$ python3 -q
>>> import numpy as np
>>> from numpy import linalg as LA
>>> np.set_printoptions(suppress=True, linewidth=120)
>>> m1 = np.loadtxt("test14.csv", delimiter=",")
>>> m1
array([[-2., -2.,  0.,  0.,  0.,  0.,  0.,  0.,  0.,  0.],
       [-1., -1.,  0.,  0.,  0.,  0.,  0.,  0.,  0.,  0.],
       [ 0.,  0.,  2.,  9.,  0.,  3.,  5.,  2.,  4.,  7.],
       [ 0.,  0.,  3.,  5.,  1.,  2.,  7.,  2.,  5.,  5.],
       [ 0.,  0.,  7.,  1.,  5.,  3.,  8.,  7.,  8.,  4.],
       [ 0.,  0.,  4.,  5.,  8.,  5.,  6.,  6.,  4.,  5.],
       [ 0.,  0.,  1.,  7.,  5.,  9.,  3.,  1.,  6.,  3.],
       [ 0.,  0.,  4.,  3.,  0.,  0.,  6.,  6.,  0.,  0.],
       [ 0.,  0.,  9.,  0.,  1.,  7.,  2.,  9.,  8.,  5.],
       [ 0.,  0.,  5.,  4.,  3.,  4.,  0.,  6.,  2.,  3.]])
>>> # null space of dimension 1
>>> A2 = m1 / np.sqrt((m1 ** 2).mean(axis=1, keepdims=True))
>>> LA.matrix_rank(A2) == LA.matrix_rank(m1)
np.True_
>>> LA.matrix_rank(m1 - m1.mean(axis=1, keepdims=True))
np.int64(8)
>>> M = np.array([[1, 0, 0, 0, 0, 0, 0],
...     [0, 0, 0, 0, 0, 0, 2],
...     [0, 0, 0, 0, 3, 0, 0],
...     [0, 0, 0, 0, 0, 3, 0],
...     [0, 0, 0, 1, 0, 0, 0],
...     [0, 1, 0, 0, 0, 0, 0],
...     [0, 0, 3, 0, 0, 0, 0]])
>>> # splits into 2 blocks
>>> M.T @ M
array([[1, 0, 0, 0, 0, 0, 0],
       [0, 1, 0, 0, 0, 0, 0],
       [0, 0, 9, 0, 0, 0, 0],
       [0, 0, 0, 1, 0, 0, 0],
       [0, 0, 0, 0, 9, 0, 0],
       [0, 0, 0, 0, 0, 9, 0],
       [0, 0, 0, 0, 0, 0, 4]])
>>> M[:, 2] @ M[:, 1]
np.int64(0)
>>> np.round(LA.norm(M, axis=0), 2)
array([1., 1., 3., 1., 3., 3., 2.])
>>> Uu, s = LA.svd(M)
Traceback (most recent call last):
  File "<python-input-14>", line 1, in <module>
    Uu, s = LA.svd(M)
    ^^^^^
ValueError: too many values to unpack (expected 2)
>>> Uu, s, Vh = LA.svd(M, full_matrices=False)
>>> np.allclose(Uu * s @ Vh, M)
True
>>> Uu.T @ M @ Vh.T
array([[3., 0., 0., 0., 0., 0., 0.],
       [0., 3., 0., 0., 0., 0., 0.],
       [0., 0., 3., 0., 0., 0., 0.],
       [0., 0., 0., 2., 0., 0., 0.],
       [0., 0., 0., 0., 1., 0., 0.],
       [0., 0., 0., 0., 0., 1., 0.],
       [0., 0., 0., 0., 0., 0., 1.]])
>>> Uu.T @ Uu
array([[1., 0., 0., 0., 0., 0., 0.],
       [0., 1., 0., 0., 0., 0., 0.],
       [0., 0., 1., 0., 0., 0., 0.],
       [0., 0., 0., 1., 0., 0., 0.],
       [0., 0., 0., 0., 1., 0., 0.],
       [0., 0., 0., 0., 0., 1., 0.],
       [0., 0., 0., 0., 0., 0., 1.]])
>>> s
array([3., 3., 3., 2., 1., 1., 1.])
>>> u = np.array([2, -5, -3, 2, 1, 5]) + 0.5
>>> E = np.eye(6) - 2 * np.outer(u, u) / (u @ u)
>>> E.round(2)
array([[ 0.83,  0.31,  0.17, -0.17, -0.1 , -0.38],
       [ 0.31,  0.43, -0.31,  0.31,  0.19,  0.69],
       [ 0.17, -0.31,  0.83,  0.17,  0.1 ,  0.38],
       [-0.17,  0.31,  0.17,  0.83, -0.1 , -0.38],
       [-0.1 ,  0.19,  0.1 , -0.1 ,  0.94, -0.23],
       [-0.38,  0.69,  0.38, -0.38, -0.23,  0.15]])
>>> x = np.array([0, -4, 0, 1, 6, -6])
>>> np.round(np.sort(np.abs(np.degrees(np.angle(LA.eigvals(E))))), 2)
array([  0.,   0.,   0.,   0.,   0., 180.])
>>> x = np.array([9, 9, 7, 7, -2, -3])
>>> target = E @ x
>>> target.round(2)
array([11.62,  4.28,  4.38,  9.62, -0.43,  2.77])
>>> np.round(LA.solve(E.T, E[0]), 2) + 0
array([1., 0., 0., 0., 0., 0.])
>>> np.round(LA.solve(E, target), 2)
array([ 9.,  9.,  7.,  7., -2., -3.])
>>> u = np.array([3, 1, 1, 2, 1, 2])
>>> A2 = E + np.outer(u, np.eye(6)[4])
>>> LA.matrix_rank(LA.inv(A2) - LA.inv(E), tol=1e-8)
np.int64(1)
>>> A2.round(2)
array([[ 0.83,  0.31,  0.17, -0.17,  2.9 , -0.38],
       [ 0.31,  0.43, -0.31,  0.31,  1.19,  0.69],
       [ 0.17, -0.31,  0.83,  0.17,  1.1 ,  0.38],
       [-0.17,  0.31,  0.17,  0.83,  1.9 , -0.38],
       [-0.1 ,  0.19,  0.1 , -0.1 ,  1.94, -0.23],
       [-0.38,  0.69,  0.38, -0.38,  1.77,  0.15]])
>>> LA.matrix_rank(A2 - E)
np.int64(1)
>>> r = LA.matrix_rank(m1)
>>> r
np.int64(9)
>>> null = LA.svd(m1)[2][r:].T
>>> [int(LA.matrix_rank(m1[:i])) for i in range(1, len(m1) + 1)]
[1, 1, 2, 3, 4, 5, 6, 7, 8, 9]
>>> LA.matrix_rank(m1.T @ m1), LA.matrix_rank(m1 @ m1.T)
(np.int64(9), np.int64(9))
>>> np.round(null @ null.T, 2)
array([[ 0.5, -0.5,  0. ,  0. ,  0. ,  0. ,  0. ,  0. ,  0. ,  0. ],
       [-0.5,  0.5,  0. ,  0. ,  0. ,  0. ,  0. ,  0. ,  0. ,  0. ],
       [ 0. ,  0. ,  0. ,  0. ,  0. ,  0. ,  0. ,  0. ,  0. ,  0. ],
       [ 0. ,  0. ,  0. ,  0. ,  0. ,  0. ,  0. ,  0. ,  0. ,  0. ],
       [ 0. ,  0. ,  0. ,  0. ,  0. ,  0. ,  0. ,  0. ,  0. ,  0. ],
       [ 0. ,  0. ,  0. ,  0. ,  0. ,  0. ,  0. ,  0. ,  0. ,  0. ],
       [ 0. ,  0. ,  0. ,  0. ,  0. ,  0. ,  0. ,  0. ,  0. ,  0. ],
       [ 0. ,  0. ,  0. ,  0. ,  0. ,  0. ,  0. ,  0. ,  0. ,  0. ],
       [ 0. ,  0. ,  0. ,  0. ,  0. ,  0. ,  0. ,  0. ,  0. ,  0. ],
       [ 0. ,  0. ,  0. ,  0. ,  0. ,  0. ,  0. ,  0. ,  0. ,  0. ]])
>>> [int(LA.matrix_rank(m1[:, :j + 1])) for j in range(10)]
[1, 1, 2, 3, 4, 5, 6, 7, 8, 9]
>>> np.allclose(m1 @ null, 0)
True
>>> null.shape
(10, 1)
>>> m1 @ null
array([[0.],
       [0.],
       [0.],
       [0.],
       [0.],
       [0.],
       [0.],
       [0.],
       [0.],
       [0.]])
>>> np.round(LA.pinv(E), 2)
array([[ 0.83,  0.31,  0.17, -0.17, -0.1 , -0.38],
       [ 0.31,  0.43, -0.31,  0.31,  0.19,  0.69],
       [ 0.17, -0.31,  0.83,  0.17,  0.1 ,  0.38],
       [-0.17,  0.31,  0.17,  0.83, -0.1 , -0.38],
       [-0.1 ,  0.19,  0.1 , -0.1 ,  0.94, -0.23],
       [-0.38,  0.69,  0.38, -0.38, -0.23,  0.15]])
>>> np.round(E @ E.T, 2) + 0
array([[1., 0., 0., 0., 0., 0.],
       [0., 1., 0., 0., 0., 0.],
       [0., 0., 1., 0., 0., 0.],
       [0., 0., 0., 1., 0., 0.],
       [0., 0., 0., 0., 1., 0.],
       [0., 0., 0., 0., 0., 1.]])
>>> mat = np.load("m.npy")
>>> mat
array([[ -4, -10, -16,   8,  -8,  18],
       [ -4, -10, -16,   8,  -8,  18],
       [ -8, -20, -32,  16, -16,  36],
       [ -4, -10, -16,   8,  -8,  18],
       [  0,   0,   0,   0,   0,   0],
       [-10, -25, -40,  20, -20,  45]])
>>> # null space of dimension 5
>>> u = np.array([7, 8])
>>> np.polyval(u, mat[3])
array([ -20,  -62, -104,   64,  -48,  134])
>>> W1 = np.array([[-8, -8, -2, -3, -6],
...     [-1, -1, 3, 7, 0],
...     [6, 1, 4, 6, 4],
...     [1, -7, -6, 9, -8],
...     [-8, 7, 9, 9, 4],
...     [7, 4, 2, -3, 9]])
>>> b = np.array([9, 7, 9, 9, 9])
>>> H = np.maximum(mat @ W1 + b, 0)
>>> LA.matrix_rank(H)
np.int64(3)
>>> H
array([[153,   0,   0,   0,  35],
       [153,   0,   0,   0,  35],
       [297,   0,   0,   0,  61],
       [153,   0,   0,   0,  35],
       [  9,   7,   9,   9,   9],
       [369,   0,   0,   0,  74]])
>>> C = np.array([[1, 2], [1, 0], [2, 2], [0, 0], [2, 2]])
>>> W1 @ C
array([[-32, -32],
       [  4,   4],
       [ 23,  28],
       [-34, -26],
       [ 25,  10],
       [ 33,  36]])
>>> (H @ C).round(6).argmax(axis=1)
array([1, 1, 1, 1, 1, 1])
>>> rng = np.random.default_rng(38)
>>> labels = rng.permutation(6)
>>> labels
array([5, 0, 2, 3, 4, 1])
>>> A2 = mat[labels][:, labels]
>>> A2
array([[ 45, -10, -40,  20, -20, -25],
       [ 18,  -4, -16,   8,  -8, -10],
       [ 36,  -8, -32,  16, -16, -20],
       [ 18,  -4, -16,   8,  -8, -10],
       [  0,   0,   0,   0,   0,   0],
       [ 18,  -4, -16,   8,  -8, -10]])
>>> np.trace(A2)
np.int64(7)
>>> np.round(LA.det(A2), 2), np.round(LA.det(mat[labels]), 2)
(np.float64(0.0), np.float64(0.0))
>>> r = LA.matrix_rank(mat)
>>> r
np.int64(1)
>>> null = LA.svd(mat)[2][r:].T
>>> [int(LA.matrix_rank(np.delete(mat, i, axis=0))) for i in range(6)]
[1, 1, 1, 1, 1, 1]
>>> LA.matrix_rank(mat.T @ mat), LA.matrix_rank(mat @ mat.T)
(np.int64(1), np.int64(1))
>>> np.allclose(mat @ null, 0)
True
>>> J = np.array([[0, 3, 2, 0, -8, 3, 0, -7],
...     [-3, 0, -2, 8, -4, 2, 9, -6],
...     [-2, 2, 0, 4, -2, 3, 1, 6],
...     [0, -8, -4, 0, 7, -3, 3, 0],
...     [8, 4, 2, -7, 0, -4, -1, 8],
...     [-3, -2, -3, 3, 4, 0, -1, 2],
...     [0, -9, -1, -3, 1, 1, 0, -1],
...     [7, 6, -6, 0, -8, -2, 1, 0]])
>>> # skew-symmetric
>>> J[6] @ J[7]
np.int64(-58)
>>> np.round(LA.norm(J, axis=1), 2)
array([11.62, 14.63,  8.6 , 12.12, 14.63,  7.21,  9.7 , 13.78])
>>> np.round(LA.norm(J, 2), 2)
np.float64(19.91)
>>> round(float(LA.norm(J[6], 1)), 2), np.round(LA.norm(J[6], np.inf), 2)
(16.0, np.float64(9.0))
>>> round(LA.norm(J[6] - J[7]), 2)
np.float64(20.0)
>>> round(float(LA.norm(J) ** 2 / LA.norm(J, 2) ** 2), 2)
2.83
>>> np.round(LA.norm(J, 1), 2), round(LA.norm(J, np.inf), 2)
(np.float64(34.0), np.float64(34.0))
>>> round(float(LA.norm(J, "nuc")), 2)
74.65
>>> u, g = J[7], J[1]
>>> u @ g
np.int64(28)
>>> u @ u
np.int64(190)
>>> pr = (u @ g) / (u @ u) * u
>>> LA.matrix_rank(np.outer(u, g))
np.int64(1)
>>> np.round((g - pr) @ u, 2)
np.float64(0.0)
>>> np.round(g - pr, 2)
array([-4.03, -0.88, -1.12,  8.  , -2.82,  2.29,  8.85, -6.  ])
>>> np.outer(u, g)
array([[-21,   0, -14,  56, -28,  14,  63, -42],
       [-18,   0, -12,  48, -24,  12,  54, -36],
       [ 18,   0,  12, -48,  24, -12, -54,  36],
       [  0,   0,   0,   0,   0,   0,   0,   0],
       [ 24,   0,  16, -64,  32, -16, -72,  48],
       [  6,   0,   4, -16,   8,  -4, -18,  12],
       [ -3,   0,  -2,   8,  -4,   2,   9,  -6],
       [  0,   0,   0,   0,   0,   0,   0,   0]])
>>> (m1 != 0).astype(int)
array([[1, 1, 0, 0, 0, 0, 0, 0, 0, 0],
       [1, 1, 0, 0, 0, 0, 0, 0, 0, 0],
       [0, 0, 1, 1, 0, 1, 1, 1, 1, 1],
       [0, 0, 1, 1, 1, 1, 1, 1, 1, 1],
       [0, 0, 1, 1, 1, 1, 1, 1, 1, 1],
       [0, 0, 1, 1, 1, 1, 1, 1, 1, 1],
       [0, 0, 1, 1, 1, 1, 1, 1, 1, 1],
       [0, 0, 1, 1, 0, 0, 1, 1, 0, 0],
       [0, 0, 1, 0, 1, 1, 1, 1, 1, 1],
       [0, 0, 1, 1, 1, 1, 0, 1, 1, 1]])
>>> m1 @ m1
array([[  6.,   6.,   0.,   0.,   0.,   0.,   0.,   0.,   0.,   0.],
       [  3.,   3.,   0.,   0.,   0.,   0.,   0.,   0.,   0.,   0.],
       [  0.,   0., 127., 147.,  83., 140., 126., 135., 141., 130.],
       [  0.,   0., 121., 138.,  81., 150., 113., 129., 145., 121.],
       [  0.,   0., 192., 181., 110., 197., 182., 215., 205., 165.],
       [  0.,   0., 190., 174., 134., 173., 211., 212., 203., 163.],
       [  0.,   0., 170., 130., 134., 158., 175., 186., 187., 155.],
       [  0.,   0.,  47., 111.,  33.,  72.,  95.,  56.,  67.,  61.],
       [  0.,   0., 188., 178.,  94., 159., 171., 225., 158., 163.],
       [  0.,   0., 116., 118.,  62.,  78., 141., 135., 102., 106.]])
>>> np.flatnonzero(LA.matrix_power((m1 != 0) + (m1.T != 0) + np.eye(10), 10)[3])
array([2, 3, 4, 5, 6, 7, 8, 9])
>>> (LA.matrix_power((m1 != 0) + (m1.T != 0) + np.eye(10), 10) > 0).astype(int)
array([[1, 1, 0, 0, 0, 0, 0, 0, 0, 0],
       [1, 1, 0, 0, 0, 0, 0, 0, 0, 0],
       [0, 0, 1, 1, 1, 1, 1, 1, 1, 1],
       [0, 0, 1, 1, 1, 1, 1, 1, 1, 1],
       [0, 0, 1, 1, 1, 1, 1, 1, 1, 1],
       [0, 0, 1, 1, 1, 1, 1, 1, 1, 1],
       [0, 0, 1, 1, 1, 1, 1, 1, 1, 1],
       [0, 0, 1, 1, 1, 1, 1, 1, 1, 1],
       [0, 0, 1, 1, 1, 1, 1, 1, 1, 1],
       [0, 0, 1, 1, 1, 1, 1, 1, 1, 1]])
